% python3 -q
>>> import numpy as np
>>> np.set_printoptions(precision=2, suppress=True, linewidth=160, sign=" ")
>>> m1 = np.loadtxt("case12.csv", delimiter=",")
>>> print(m1)
[[ 2.  1.  0.  0.  0.  0.]
 [ 0.  2.  0.  0.  0.  0.]
 [-2. -2.  0.  0.  0.  0.]
 [ 0.  0.  2.  1.  0.  0.]
 [ 0.  0.  0.  2.  0.  0.]
 [ 0.  0. -2. -2.  0.  0.]
 [ 0.  0.  0.  0.  2.  1.]
 [ 0.  0.  0.  0.  0.  2.]
 [ 0.  0.  0.  0. -2. -2.]]
>>> P = m1 @ np.linalg.solve(m1.T @ m1, m1.T)
>>> print(P @ m1[:, 1])
[ 1.  2. -2.  0.  0.  0.  0.  0.  0.]
>>> print(np.trace(P))
6.0
>>> print(P)
[[ 0.56 -0.22 -0.44  0.    0.    0.    0.    0.    0.  ]
 [-0.22  0.89 -0.22  0.    0.    0.    0.    0.    0.  ]
 [-0.44 -0.22  0.56  0.    0.    0.    0.    0.    0.  ]
 [ 0.    0.    0.    0.56 -0.22 -0.44  0.    0.    0.  ]
 [ 0.    0.    0.   -0.22  0.89 -0.22  0.    0.    0.  ]
 [ 0.    0.    0.   -0.44 -0.22  0.56  0.    0.    0.  ]
 [ 0.    0.    0.    0.    0.    0.    0.56 -0.22 -0.44]
 [ 0.    0.    0.    0.    0.    0.   -0.22  0.89 -0.22]
 [ 0.    0.    0.    0.    0.    0.   -0.44 -0.22  0.56]]
>>> print(np.diag(P))
[ 0.56  0.89  0.56  0.56  0.89  0.56  0.56  0.89  0.56]
>>> print(np.allclose(P @ P, P))
True
>>> print(np.linalg.matrix_rank(np.eye(9) - P))
3
>>> other = np.c_[m1[:, :4] @ np.array([[-1, -3, 1, 1], [-1, 3, -3, 3], [2, 3, 0, -2], [3, 3, -1, 0]]), np.array([2, 9, 1, 4, 6, 5, 6, 5, 7])]
>>> print(other)
[[ -3.  -3.  -1.   5.   2.]
 [ -2.   6.  -6.   6.   9.]
 [  4.   0.   4.  -8.   1.]
 [  7.   9.  -1.  -4.   4.]
 [  6.   6.  -2.   0.   6.]
 [-10. -12.   2.   4.   5.]
 [  0.   0.   0.   0.   6.]
 [  0.   0.   0.   0.   5.]
 [  0.   0.   0.   0.   7.]]
>>> print(np.linalg.matrix_rank(np.c_[m1, other]))
7
>>> print(np.round(np.linalg.lstsq(m1, other[:, 0])[0], 2) + 0)
[-1. -1.  2.  3.  0.  0.]
>>> print(np.round(np.linalg.norm(other - m1 @ np.linalg.lstsq(m1, other)[0], axis=0), 2) + 0)
[  0.     0.     0.     0.    13.99]
